$ ipython --no-banner

In [1]: import numpy as np

In [2]: np.set_printoptions(precision=2, suppress=True, linewidth=100)

In [3]: rd = lambda a: np.round(a, 2) + 0

In [4]: A = np.array([[2.0, -1.0, 0.0, 0.0, 0.0],
   ...:     [-1.0, 2.0, -1.0, 0.0, 0.0],
   ...:     [0.0, -1.0, 1.0, -1.0, 0.0],
   ...:     [0.0, 0.0, -1.0, -2.0, -1.0],
   ...:     [0.0, 0.0, 0.0, -1.0, 0.0]])

In [5]: A
Out[5]: 
array([[ 2., -1.,  0.,  0.,  0.],
       [-1.,  2., -1.,  0.,  0.],
       [ 0., -1.,  1., -1.,  0.],
       [ 0.,  0., -1., -2., -1.],
       [ 0.,  0.,  0., -1.,  0.]])

In [6]: print(rd(np.abs(np.linalg.eigvals(A)).max()))
3.27

In [7]: A.inv()
---------------------------------------------------------------------------
AttributeError                            Traceback (most recent call last)
Cell In[7], line 1
----> 1 A.inv()

AttributeError: 'numpy.ndarray' object has no attribute 'inv'

In [8]: np.linalg.determinant(A)
---------------------------------------------------------------------------
AttributeError                            Traceback (most recent call last)
Cell In[8], line 1
----> 1 np.linalg.determinant(A)

AttributeError: module 'numpy.linalg' has no attribute 'determinant'

In [9]: th = np.radians(135)

In [10]: R = np.eye(5)

In [11]: R[4, 4] = R[2, 2] = np.cos(th)

In [12]: R[4, 2], R[2, 4] = -np.sin(th), np.sin(th)

In [13]: rd(R)
Out[13]: 
array([[ 1.  ,  0.  ,  0.  ,  0.  ,  0.  ],
       [ 0.  ,  1.  ,  0.  ,  0.  ,  0.  ],
       [ 0.  ,  0.  , -0.71,  0.  ,  0.71],
       [ 0.  ,  0.  ,  0.  ,  1.  ,  0.  ],
       [ 0.  ,  0.  , -0.71,  0.  , -0.71]])

In [14]: Y = A @ R.T

In [15]: rd(np.linalg.det(R)), rd(np.trace(R))
Out[15]: (np.float64(1.0), np.float64(1.59))

In [16]: np.allclose(A @ A.T, Y @ Y.T)
Out[16]: True

In [17]: rng = np.random.default_rng(20080)

In [18]: F = np.triu(rng.random((7, 7)) < 0.4, 1).astype(int)

In [19]: F = F + F.T

In [20]: F
Out[20]: 
array([[0, 0, 0, 0, 0, 1, 1],
       [0, 0, 0, 1, 0, 1, 1],
       [0, 0, 0, 0, 0, 1, 0],
       [0, 1, 0, 0, 1, 1, 1],
       [0, 0, 0, 1, 0, 0, 0],
       [1, 1, 1, 1, 0, 0, 0],
       [1, 1, 0, 1, 0, 0, 0]])

In [21]: # symmetric

In [22]: evals, evecs = np.linalg.eigvalsh(F)
---------------------------------------------------------------------------
ValueError                                Traceback (most recent call last)
Cell In[22], line 1
----> 1 evals, evecs = np.linalg.eigvalsh(F)

ValueError: too many values to unpack (expected 2)

In [23]: evals, evecs = np.linalg.eigh(F)

In [24]: rd(np.linalg.svd(F, compute_uv=False))
Out[24]: array([3.01, 2.36, 1.38, 0.83, 0.66, 0.56, 0.  ])

In [25]: print(np.unique(evals.round(6) + 0, return_counts=True)[1])
[1 1 1 1 1 1 1]

In [26]: print(rd(np.linalg.eigvalsh(F @ F)))
[0.   0.31 0.44 0.69 1.9  5.59 9.08]

In [27]: rd(evals)
Out[27]: array([-2.36, -1.38, -0.66,  0.  ,  0.56,  0.83,  3.01])

In [28]: feats = np.load("dump.npy")

In [29]: feats
Out[29]: 
array([[ 1. ,  1.4, -1.1,  0.9],
       [-1.6, -2.5, -0.7, -0.4],
       [-1. , -0.6,  1.6,  0.1],
       [-0.3,  0.5,  0. , -1.3],
       [ 1.9,  1.3,  0.3,  0.1],
       [ 1.2,  0.7,  1.2,  1.1],
       [ 1.8,  1.1, -0.9,  0.5]])

In [30]: Y = np.c_[feats[:, :3] @ np.array([[-2, -4, 0], [-5, 5, 5], [0, 4, -4]]), np.array([0, 3, -2, 3, 3, 1, 3])]

In [31]: rd(Y)
Out[31]: 
array([[ -9. ,  -1.4,  11.4,   0. ],
       [ 15.7,  -8.9,  -9.7,   3. ],
       [  5. ,   7.4,  -9.4,  -2. ],
       [ -1.9,   3.7,   2.5,   3. ],
       [-10.3,   0.1,   5.3,   3. ],
       [ -5.9,   3.5,  -1.3,   1. ],
       [ -9.1,  -5.3,   9.1,   3. ]])

In [32]: np.linalg.matrix_rank(Y)
Out[32]: np.int64(4)

In [33]: rd(np.linalg.norm(feats, 1)), rd(np.linalg.norm(feats, np.inf))
Out[33]: (np.float64(8.8), np.float64(5.2))

In [34]: rd(np.linalg.norm(feats, "nuc"))
Out[34]: np.float64(10.37)

In [35]: rd(np.linalg.norm(feats, axis=1))
Out[35]: array([2.23, 3.08, 1.98, 1.42, 2.32, 2.14, 2.35])

In [36]: rd(np.linalg.norm(feats, 2))
Out[36]: np.float64(5.01)

In [37]: rd(np.linalg.norm(feats[5], 1)), rd(np.linalg.norm(feats[5], np.inf))
Out[37]: (np.float64(4.2), np.float64(1.2))
